$ python3 -q
>>> import numpy as np
>>> np.set_printoptions(precision=1, suppress=True, linewidth=140, legacy="1.25")
>>> X = np.load("block11.npy")
>>> X
array([[-3.,  0.,  0.,  0.,  0.,  0.,  0.,  0.,  0.,  0.,  0.,  0.,  0.],
       [ 0.,  1.,  4.,  2.,  2., -2.,  0.,  4.,  4.,  4.,  4.,  0., -2.],
       [ 0.,  4.,  1.,  2.,  2., -2.,  0.,  4.,  4.,  4.,  4.,  0., -2.],
       [ 0.,  2.,  2., -2.,  1., -1.,  0.,  2.,  2.,  2.,  2.,  0., -1.],
       [ 0.,  2.,  2.,  1., -2., -1.,  0.,  2.,  2.,  2.,  2.,  0., -1.],
       [ 0., -2., -2., -1., -1., -2.,  0., -2., -2., -2., -2.,  0.,  1.],
       [ 0.,  0.,  0.,  0.,  0.,  0., -3.,  0.,  0.,  0.,  0.,  0.,  0.],
       [ 0.,  4.,  4.,  2.,  2., -2.,  0.,  1.,  4.,  4.,  4.,  0., -2.],
       [ 0.,  4.,  4.,  2.,  2., -2.,  0.,  4.,  1.,  4.,  4.,  0., -2.],
       [ 0.,  4.,  4.,  2.,  2., -2.,  0.,  4.,  4.,  1.,  4.,  0., -2.],
       [ 0.,  4.,  4.,  2.,  2., -2.,  0.,  4.,  4.,  4.,  1.,  0., -2.],
       [ 0.,  0.,  0.,  0.,  0.,  0.,  0.,  0.,  0.,  0.,  0., -3.,  0.],
       [ 0., -2., -2., -1., -1.,  1.,  0., -2., -2., -2., -2.,  0., -2.]])
>>> left, sig = np.linalg.svd(X)
Traceback (most recent call last):
  File "<python-input-4>", line 1, in <module>
    left, sig = np.linalg.svd(X)
    ^^^^^^^^^
ValueError: too many values to unpack (expected 2)
>>> left, sig, Vt = np.linalg.svd(X, full_matrices=False)
>>> np.allclose(left * sig @ Vt, X)
True
>>> M = np.loadtxt("mat.csv", delimiter=",")
>>> M
array([[1., 3., 0., 3., 3., 3., 3., 2., 3., 1., 0., 0., 0., 2., 2., 3.],
       [2., 0., 0., 3., 3., 2., 1., 0., 0., 1., 1., 1., 2., 1., 2., 1.],
       [3., 1., 0., 1., 3., 0., 0., 2., 3., 1., 2., 1., 3., 1., 1., 0.],
       [1., 2., 0., 0., 3., 2., 0., 1., 2., 1., 2., 0., 0., 2., 1., 0.],
       [1., 1., 1., 1., 0., 1., 0., 3., 0., 3., 0., 2., 2., 1., 0., 2.],
       [1., 2., 3., 3., 0., 2., 2., 2., 2., 3., 1., 0., 3., 0., 0., 3.],
       [1., 1., 0., 2., 2., 3., 3., 3., 3., 2., 0., 0., 3., 0., 0., 3.],
       [2., 3., 0., 3., 3., 1., 3., 1., 2., 1., 3., 0., 2., 2., 3., 3.],
       [3., 2., 2., 0., 1., 2., 2., 1., 1., 0., 3., 3., 1., 3., 3., 1.],
       [1., 2., 0., 2., 0., 0., 0., 0., 0., 0., 2., 1., 3., 3., 0., 2.],
       [1., 0., 2., 2., 0., 0., 0., 1., 1., 2., 1., 1., 1., 3., 0., 0.],
       [2., 0., 3., 1., 3., 1., 3., 2., 2., 0., 0., 2., 2., 3., 0., 0.],
       [1., 3., 2., 1., 3., 0., 1., 3., 2., 0., 2., 0., 0., 2., 2., 1.],
       [0., 0., 2., 1., 3., 1., 0., 2., 1., 3., 2., 0., 3., 3., 0., 0.],
       [0., 3., 3., 2., 0., 1., 3., 1., 0., 0., 0., 2., 3., 0., 1., 1.]])
>>> rng = np.random.default_rng(794863)
>>> A2 = M + rng.integers(-2, 3, (15, 1)) @ rng.integers(-2, 3, (1, 16))
>>> A2
array([[-1.,  2.,  1.,  4.,  3.,  3.,  5.,  3.,  1.,  3.,  0., -2.,  1.,  3.,  0.,  1.],
       [ 0., -1.,  1.,  4.,  3.,  2.,  3.,  1., -2.,  3.,  1., -1.,  3.,  2.,  0., -1.],
       [ 5.,  2., -1.,  0.,  3.,  0., -2.,  1.,  5., -1.,  2.,  3.,  2.,  0.,  3.,  2.],
       [-3.,  0.,  2.,  2.,  3.,  2.,  4.,  3., -2.,  5.,  2., -4.,  2.,  4., -3., -4.],
       [ 5.,  3., -1., -1.,  0.,  1., -4.,  1.,  4., -1.,  0.,  6.,  0., -1.,  4.,  6.],
       [-3.,  0.,  5.,  5.,  0.,  2.,  6.,  4., -2.,  7.,  1., -4.,  5.,  2., -4., -1.],
       [ 5.,  3., -2.,  0.,  2.,  3., -1.,  1.,  7., -2.,  0.,  4.,  1., -2.,  4.,  7.],
       [ 2.,  3.,  0.,  3.,  3.,  1.,  3.,  1.,  2.,  1.,  3.,  0.,  2.,  2.,  3.,  3.],
       [ 3.,  2.,  2.,  0.,  1.,  2.,  2.,  1.,  1.,  0.,  3.,  3.,  1.,  3.,  3.,  1.],
       [ 1.,  2.,  0.,  2.,  0.,  0.,  0.,  0.,  0.,  0.,  2.,  1.,  3.,  3.,  0.,  2.],
       [ 5.,  2.,  0.,  0.,  0.,  0., -4., -1.,  5., -2.,  1.,  5., -1.,  1.,  4.,  4.],
       [ 2.,  0.,  3.,  1.,  3.,  1.,  3.,  2.,  2.,  0.,  0.,  2.,  2.,  3.,  0.,  0.],
       [ 5.,  5.,  0., -1.,  3.,  0., -3.,  1.,  6., -4.,  2.,  4., -2.,  0.,  6.,  5.],
       [-2., -1.,  3.,  2.,  3.,  1.,  2.,  3., -1.,  5.,  2., -2.,  4.,  4., -2., -2.],
       [ 2.,  4.,  2.,  1.,  0.,  1.,  1.,  0.,  2., -2.,  0.,  4.,  2., -1.,  3.,  3.]])
>>> np.linalg.matrix_rank(A2 - M, tol=1e-8)
1
>>> np.abs(A2 - M).sum(axis=1)
array([20., 20., 20., 40., 40., 40., 40.,  0.,  0.,  0., 40.,  0., 40., 20., 20.])
>>> np.round(np.linalg.svd(A2 - M, compute_uv=False), 1) + 0
array([31.4,  0. ,  0. ,  0. ,  0. ,  0. ,  0. ,  0. ,  0. ,  0. ,  0. ,  0. ,  0. ,  0. ,  0. ])
>>> A = np.load("w.npy")
>>> A
array([[0, 0, 0, 1, 0, 0, 0, 0, 0, 0, 0, 0, 0, 0],
       [0, 0, 0, 0, 1, 1, 0, 1, 0, 0, 0, 0, 1, 1],
       [0, 0, 0, 0, 0, 0, 0, 0, 1, 0, 1, 1, 0, 0],
       [1, 0, 0, 0, 0, 0, 0, 0, 0, 0, 0, 0, 0, 0],
       [0, 1, 0, 0, 0, 1, 1, 1, 0, 1, 0, 0, 1, 1],
       [0, 1, 0, 0, 1, 0, 1, 1, 0, 0, 0, 0, 0, 1],
       [0, 0, 0, 0, 1, 1, 0, 1, 0, 0, 0, 0, 1, 1],
       [0, 1, 0, 0, 1, 1, 1, 0, 0, 1, 0, 0, 0, 1],
       [0, 0, 1, 0, 0, 0, 0, 0, 0, 0, 1, 1, 0, 0],
       [0, 0, 0, 0, 1, 0, 0, 1, 0, 0, 0, 0, 1, 1],
       [0, 0, 1, 0, 0, 0, 0, 0, 1, 0, 0, 1, 0, 0],
       [0, 0, 1, 0, 0, 0, 0, 0, 1, 0, 1, 0, 0, 0],
       [0, 1, 0, 0, 1, 0, 1, 0, 0, 1, 0, 0, 0, 1],
       [0, 1, 0, 0, 1, 1, 1, 1, 0, 1, 0, 0, 1, 0]])
>>> round(float(np.trace(np.linalg.pinv(A) @ A)), 1)
12.0
>>> np.abs(np.diag(np.linalg.qr(A)[1])) > 1e-9
array([ True,  True,  True,  True,  True,  True, False,  True,  True,  True,  True,  True, False,  True])
>>> try:
...     np.linalg.inv(A)
... except np.linalg.LinAlgError as e:
...     print("failed:", e)
... 
failed: Singular matrix
>>> K = np.load("test6.npy")
>>> K
array([[3, 0, 0, 0, 0, 0, 0, 0, 0, 0, 0, 0, 0],
       [2, 1, 0, 0, 0, 0, 0, 0, 0, 0, 0, 0, 0],
       [5, 0, 0, 0, 0, 0, 0, 0, 0, 0, 0, 0, 0],
       [5, 2, 4, 4, 0, 0, 0, 0, 0, 0, 0, 0, 0],
       [0, 3, 3, 3, 2, 0, 0, 0, 0, 0, 0, 0, 0],
       [0, 3, 2, 1, 5, 5, 0, 0, 0, 0, 0, 0, 0],
       [2, 2, 2, 2, 0, 3, 4, 0, 0, 0, 0, 0, 0],
       [0, 4, 0, 0, 2, 0, 4, 2, 0, 0, 0, 0, 0],
       [2, 0, 4, 4, 0, 2, 1, 3, 1, 0, 0, 0, 0],
       [2, 4, 0, 5, 0, 3, 4, 0, 5, 2, 0, 0, 0],
       [2, 0, 4, 4, 3, 1, 1, 4, 0, 2, 2, 0, 0],
       [2, 3, 0, 3, 5, 2, 4, 4, 2, 2, 0, 3, 0],
       [1, 4, 3, 2, 4, 0, 5, 4, 2, 0, 4, 3, 4]])
>>> left, sig, Vt = np.linalg.svd(K)
>>> np.argmax(sig[:-1] / (sig[1:] + 1e-6)) + 1
12
>>> sig.round(1) + 0
array([20.6,  9.7,  7.9,  7.1,  5.8,  5.3,  4. ,  3.7,  2.1,  1.7,  0.4,  0. ,  0. ])
>>> A2 = left[:, :12] @ np.diag(sig[:12]) @ Vt[:12]
>>> np.linalg.matrix_rank(K, rtol=0.05)
10
>>> round(np.linalg.norm(K - A2, 2), 1), round(sig[12], 1)
(0.0, 0.0)
>>> round(float(np.abs(K - A2).max()), 1)
0.0
>>> np.linalg.matrix_rank(A2)
12
>>> round(float(np.linalg.norm(K - A2) / np.linalg.norm(K)), 1)
0.0
>>> mat = np.loadtxt("sample6.csv", delimiter=",")
>>> mat
array([[1., 3., 1., 1., 1., 1., 3., 1., 1.],
       [0., 1., 0., 3., 2., 1., 2., 3., 0.],
       [0., 0., 1., 2., 1., 1., 3., 0., 0.],
       [0., 0., 0., 2., 3., 1., 1., 0., 1.],
       [0., 0., 0., 0., 1., 2., 1., 0., 1.],
       [0., 0., 0., 0., 0., 0., 0., 1., 2.],
       [0., 0., 0., 0., 0., 0., 1., 2., 0.],
       [0., 0., 0., 0., 0., 0., 0., 3., 0.],
       [0., 0., 0., 0., 0., 0., 0., 0., 1.]])
>>> (mat + mat.T) / 2
array([[1. , 1.5, 0.5, 0.5, 0.5, 0.5, 1.5, 0.5, 0.5],
       [1.5, 1. , 0. , 1.5, 1. , 0.5, 1. , 1.5, 0. ],
       [0.5, 0. , 1. , 1. , 0.5, 0.5, 1.5, 0. , 0. ],
       [0.5, 1.5, 1. , 2. , 1.5, 0.5, 0.5, 0. , 0.5],
       [0.5, 1. , 0.5, 1.5, 1. , 1. , 0.5, 0. , 0.5],
       [0.5, 0.5, 0.5, 0.5, 1. , 0. , 0. , 0.5, 1. ],
       [1.5, 1. , 1.5, 0.5, 0.5, 0. , 1. , 1. , 0. ],
       [0.5, 1.5, 0. , 0. , 0. , 0.5, 1. , 3. , 0. ],
       [0.5, 0. , 0. , 0.5, 0.5, 1. , 0. , 0. , 1. ]])
>>> assert mat == mat.T
Traceback (most recent call last):
  File "<python-input-34>", line 1, in <module>
    assert mat == mat.T
           ^^^^^^^^^^^^
ValueError: The truth value of an array with more than one element is ambiguous. Use a.any() or a.all()
>>> np.allclose(mat @ mat.T, mat.T @ mat)
False
>>> mat @ mat
array([[ 1.,  6.,  2., 14., 12.,  8., 17., 20.,  6.],
       [ 0.,  1.,  0.,  9., 13.,  8.,  9., 17.,  7.],
       [ 0.,  0.,  1.,  6.,  8.,  5.,  9.,  7.,  5.],
       [ 0.,  0.,  0.,  4.,  9.,  8.,  6.,  3.,  8.],
       [ 0.,  0.,  0.,  0.,  1.,  2.,  2.,  4.,  6.],
       [ 0.,  0.,  0.,  0.,  0.,  0.,  0.,  3.,  2.],
       [ 0.,  0.,  0.,  0.,  0.,  0.,  1.,  8.,  0.],
       [ 0.,  0.,  0.,  0.,  0.,  0.,  0.,  9.,  0.],
       [ 0.,  0.,  0.,  0.,  0.,  0.,  0.,  0.,  1.]])
>>> round(float(np.abs(np.linalg.eigvals(mat)).max()), 1)
3.0
>>> np.allclose(mat, mat.T)
False
>>> np.trace(mat)
11.0
>>> (mat - mat.T) / 2
array([[ 0. ,  1.5,  0.5,  0.5,  0.5,  0.5,  1.5,  0.5,  0.5],
       [-1.5,  0. ,  0. ,  1.5,  1. ,  0.5,  1. ,  1.5,  0. ],
       [-0.5,  0. ,  0. ,  1. ,  0.5,  0.5,  1.5,  0. ,  0. ],
       [-0.5, -1.5, -1. ,  0. ,  1.5,  0.5,  0.5,  0. ,  0.5],
       [-0.5, -1. , -0.5, -1.5,  0. ,  1. ,  0.5,  0. ,  0.5],
       [-0.5, -0.5, -0.5, -0.5, -1. ,  0. ,  0. ,  0.5,  1. ],
       [-1.5, -1. , -1.5, -0.5, -0.5,  0. ,  0. ,  1. ,  0. ],
       [-0.5, -1.5,  0. ,  0. ,  0. , -0.5, -1. ,  0. ,  0. ],
       [-0.5,  0. ,  0. , -0.5, -0.5, -1. ,  0. ,  0. ,  0. ]])
>>> np.sort(np.abs(np.linalg.eigvals(mat)))
array([0., 1., 1., 1., 1., 1., 1., 2., 3.])
>>> np.allclose(mat[:-1].T @ np.linalg.lstsq(mat[:-1].T, mat[-1])[0], mat[-1])
True
>>> np.abs(np.diag(np.linalg.qr(mat)[1])) > 1e-9
array([ True,  True,  True,  True,  True, False,  True,  True,  True])
>>> np.linalg.lstsq(mat[:-1].T, mat[-1])[2]
8
>>> round(float(np.trace(np.linalg.pinv(mat) @ mat)), 1)
8.0
>>> sig = 3 * 0.5 ** np.arange(8)
>>> O, _ = np.linalg.qr(np.array([[0.0, -1.7, 0.7, 0.3, -0.9, -1.1, 2.2, 0.5],
...     [0.2, 0.0, 0.9, 0.0, 0.7, 0.6, 0.0, 0.3],
...     [-0.3, -1.2, -0.2, -1.5, 0.6, -0.2, -0.3, -0.5],
...     [0.7, -0.1, -0.1, 0.1, 1.6, 0.9, 1.0, 0.1],
...     [-1.6, -0.2, -0.5, 1.7, 0.8, -0.1, 0.5, -0.1],
...     [0.8, -0.6, 0.3, -0.4, -0.4, -0.8, -1.0, 0.8],
...     [1.1, -0.9, 0.4, -0.9, -0.4, -1.2, 0.0, -0.8],
...     [-0.9, -0.7, 0.8, -0.2, -0.4, -1.2, -0.6, -0.4]]))
>>> W0 = rng.normal(size=(29, 8)) * sig @ O
>>> W0.round(1) + 0
array([[-0.1,  4.2,  0.3, -3.2,  2.6,  2.8, -1.5,  1.2],
       [-0.2, -0.1,  1.4,  0.5, -1.2,  0.5,  0.7, -1.1],
       [ 0.2,  0.8, -0.2, -0.7,  0.3,  0.3, -0.3,  0.3],
       [ 0.2, -2.2,  0.5,  0.7, -0.6, -1.3,  0.7, -0.8],
       [-0.2,  0.6,  1.9, -0.6, -0.6,  1.1,  0.5, -1. ],
       [ 0.4,  0.8, -0.1, -0.9,  1.2,  0.5, -0.4,  0.2],
       [ 0. ,  1.9,  1. , -1. , -0.7,  1.5, -0.1, -0.4],
       [ 0.3,  5.1, -0.5, -2.3,  1.4,  3. , -1.1,  0.9],
       [ 0.3,  1. , -1.3,  0.4,  0.8,  0.2, -0.3,  0.5],
       [-0.1,  0.8, -0.4, -0.5,  0.7,  0.4, -0.3,  0.6],
       [ 0.3, -0.8, -0.2,  1.3, -1. , -0.6,  0.6, -0.6],
       [ 0. ,  0.4, -0.1,  0.7, -0.7,  0.2,  0.3, -0.3],
       [ 0. , -1.7, -0.5,  0.7,  0.2, -1.2,  0.1,  0.1],
       [-0.2, -2.4,  0.3,  1.5, -1.7, -1.4,  0.9, -0.8],
       [ 0.1, -2. , -0.6,  1.7, -0.3, -1.4,  0.5, -0.3],
       [-0.2,  0.3, -0.3,  1. , -1.3,  0.2,  0.2,  0. ],
       [ 0.3, -5.9, -0.7,  3.8, -2. , -4. ,  1.5, -1.1],
       [ 0.5,  3.8, -0.2, -1.3,  1.6,  2.3, -0.4,  0.2],
       [-0.1,  2.8,  0.4, -2.3,  1.8,  1.8, -0.9,  0.6],
       [ 0. ,  1.4,  0.2, -1.1,  0.2,  0.9, -0.4,  0.3],
       [ 0.1,  1.6,  0.2, -0.7,  0.1,  1.1, -0.2,  0. ],
       [-0.1, -1.2, -1.4,  1.2,  0. , -1.1, -0.3,  0.8],
       [ 0.2,  0.8, -1.4, -0.6,  1.6,  0.1, -1. ,  1.3],
       [ 0.3, -0.3, -1.1,  2. , -0.7, -0.5,  0.4, -0.2],
       [ 0. ,  6.8,  0.6, -4.2,  2. ,  4.5, -1.7,  1.2],
       [-0.1,  2.3,  2.1, -1.5,  0.2,  2.3,  0. , -0.9],
       [ 0.1,  5.7,  2.5, -2.4, -0.1,  4.3,  0.1, -1.1],
       [-0.1,  0.3,  0.2, -0.1, -0.2,  0.3, -0.1,  0. ],
       [ 0.3, -1.3, -1.4,  0.6,  0.5, -1.3, -0.2,  0.6]])
>>> u = np.array([-5, -5, -3])
>>> np.cross(mat[4, :3], mat[5, :3])
array([0., 0., 0.])
>>> np.array([np.convolve(row, u, "same") for row in mat])
array([[-20., -23., -19., -13., -13., -23., -23., -19.,  -8.],
       [ -5.,  -5., -18., -25., -24., -21., -28., -21.,  -9.],
       [  0.,  -5., -15., -18., -16., -23., -18.,  -9.,   0.],
       [  0.,   0., -10., -25., -26., -19.,  -8.,  -8.,  -5.],
       [  0.,   0.,   0.,  -5., -15., -18., -11.,  -8.,  -5.],
       [  0.,   0.,   0.,   0.,   0.,   0.,  -5., -15., -13.],
       [  0.,   0.,   0.,   0.,   0.,  -5., -15., -13.,  -6.],
       [  0.,   0.,   0.,   0.,   0.,   0., -15., -15.,  -9.],
       [  0.,   0.,   0.,   0.,   0.,   0.,   0.,  -5.,  -5.]])
>>> np.polyval(u, mat[4])
array([ -3.,  -3.,  -3.,  -3., -13., -33., -13.,  -3., -13.])
>>> np.convolve(mat[4], u)
array([  0.,   0.,   0.,   0.,  -5., -15., -18., -11.,  -8.,  -5.,  -3.])
